$ python3 -q
>>> import numpy as np
>>> import numpy.linalg as la
>>> np.set_printoptions(suppress=True, linewidth=100)
>>> rd = lambda a: np.round(a, 2) + 0
>>> r0 = np.array([0, -3, -2])
>>> rng = np.random.default_rng(26)
>>> A = np.outer(rng.normal(size=43), r0) + 0.1 * rng.normal(size=(43, 3))
>>> print(rd(A))
[[ 0.03  5.69  3.82]
 [-0.03  8.94  6.27]
 [-0.19 -3.45 -2.21]
 [ 0.11 -4.73 -3.23]
 [ 0.25 -3.77 -2.64]
 [ 0.01  1.3   0.75]
 [ 0.    0.33  0.22]
 [-0.09  0.96  0.5 ]
 [-0.16 -4.07 -2.67]
 [ 0.15 -2.7  -1.63]
 [ 0.06 -0.15 -0.16]
 [-0.02 -2.07 -1.38]
 [-0.12 -4.14 -2.73]
 [ 0.1  -1.07 -0.75]
 [-0.03  3.42  2.12]
 [-0.08  0.18  0.19]
 [ 0.    1.22  0.81]
 [ 0.06  4.83  3.22]
 [-0.1   6.14  4.22]
 [-0.07 -0.27 -0.27]
 [ 0.1   3.03  2.23]
 [ 0.01 -1.2  -0.75]
 [ 0.17  2.39  1.67]
 [ 0.03 -2.56 -1.72]
 [-0.14 -2.66 -1.74]
 [ 0.06 -1.04 -0.73]
 [-0.12  3.79  2.42]
 [-0.05  5.97  4.15]
 [-0.15 -6.3  -4.25]
 [-0.17  0.12  0.3 ]
 [-0.19 -6.2  -4.31]
 [ 0.01  0.9   0.47]
 [-0.02  3.5   2.33]
 [-0.04  0.05  0.1 ]
 [-0.24  3.43  2.57]
 [ 0.1  -0.29 -0.13]
 [ 0.03 -4.87 -3.28]
 [ 0.03 -2.73 -1.73]
 [-0.01 -9.33 -6.24]
 [-0.08 -1.05 -0.72]
 [ 0.02 -1.08 -0.63]
 [ 0.02  2.59  1.55]
 [-0.06  2.77  2.06]]
>>> lab = A[:, 1] > np.median(A[:, 1])
>>> r0 = A[lab].mean(axis=0) - A[~lab].mean(axis=0)
>>> print(rd(r0))
[-0.02  5.92  3.99]
>>> print((((A - A.mean(axis=0)) @ r0 > 0) == lab).mean())
1.0
>>> print(lab.astype(int))
[1 1 0 0 0 1 1 1 0 0 0 0 0 0 1 1 1 1 1 0 1 0 1 0 0 0 1 1 0 1 0 1 1 1 1 0 0 0 0 0 0 1 1]
>>> print(np.argsort(-np.abs(r0).round(6), kind="stable"))
[1 2 0]
>>> W2 = np.array([[-1.7, -0.1, 1.1, 0.1, 0.4]])
>>> W0 = np.array([[0],
...     [4],
...     [3],
...     [5],
...     [1],
...     [0],
...     [4],
...     [4],
...     [3],
...     [1],
...     [5],
...     [4],
...     [2],
...     [0],
...     [2],
...     [2],
...     [4],
...     [2],
...     [2],
...     [5],
...     [3],
...     [2],
...     [5],
...     [3],
...     [5],
...     [1],
...     [1],
...     [0],
...     [1],
...     [5],
...     [3],
...     [3],
...     [3],
...     [1],
...     [0],
...     [1],
...     [3],
...     [2],
...     [2]]) @ W2 + 0.3 * rng.normal(size=(39, 5))
>>> print(rd(W0))
[[ 0.41  0.23  0.73 -0.18  0.05]
 [-6.56 -0.41  4.34  0.52  1.54]
 [-4.75 -0.9   3.43  0.81  1.01]
 [-8.76 -0.41  5.49  0.64  1.84]
 [-1.63  0.11  0.4   0.08  0.55]
 [-0.37 -0.4   0.26 -0.22  0.08]
 [-6.57 -0.16  3.91  0.46  1.39]
 [-7.45 -0.31  4.63  0.27  1.77]
 [-5.01 -0.24  2.73  0.48  0.78]
 [-2.18 -0.32  1.47  0.28  0.82]
 [-8.6  -0.34  5.37  0.33  2.15]
 [-6.82 -0.96  4.56  0.22  2.17]
 [-3.4  -0.13  1.74  0.52  0.99]
 [-0.3  -0.12 -0.4   0.57 -0.38]
 [-3.07 -0.51  2.93  0.69  1.08]
 [-3.45 -0.37  2.39  0.3   0.48]
 [-6.47 -0.27  4.28  0.37  1.76]
 [-3.21 -0.17  2.25 -0.31  1.37]
 [-3.42 -0.52  2.41 -0.25  0.76]
 [-9.34 -0.59  5.21  0.48  2.34]
 [-4.72 -0.43  3.74  0.84  1.54]
 [-3.73 -0.37  2.51 -0.27  1.1 ]
 [-8.49  0.21  5.51  0.72  1.87]
 [-5.48 -0.27  3.07  0.56  1.46]
 [-8.41 -0.55  5.53  0.33  1.96]
 [-1.64  0.03  1.01  0.15  0.08]
 [-1.65  0.48  1.19  0.06  0.29]
 [-0.39  0.08  0.19  0.07 -0.17]
 [-1.69 -0.23  1.46 -0.04  0.67]
 [-8.68 -0.77  5.5   0.52  1.84]
 [-4.81 -0.72  3.24  0.3   0.97]
 [-5.02 -0.73  2.86  0.36  1.24]
 [-4.76 -0.18  3.34  0.36  1.34]
 [-2.09  0.06  1.05  0.26 -0.04]
 [ 0.29  0.4   0.12  0.69 -0.44]
 [-1.87 -0.11  1.28  0.13  0.51]
 [-4.91 -0.47  3.68  0.68  1.04]
 [-3.64 -0.36  1.92  0.25  0.77]
 [-3.24 -0.57  2.18  0.2   0.9 ]]
>>> print(round(np.log10(la.cond(W0))))
1
>>> print(rd(la.norm(W0, 2) / la.norm(W0)))
1.0
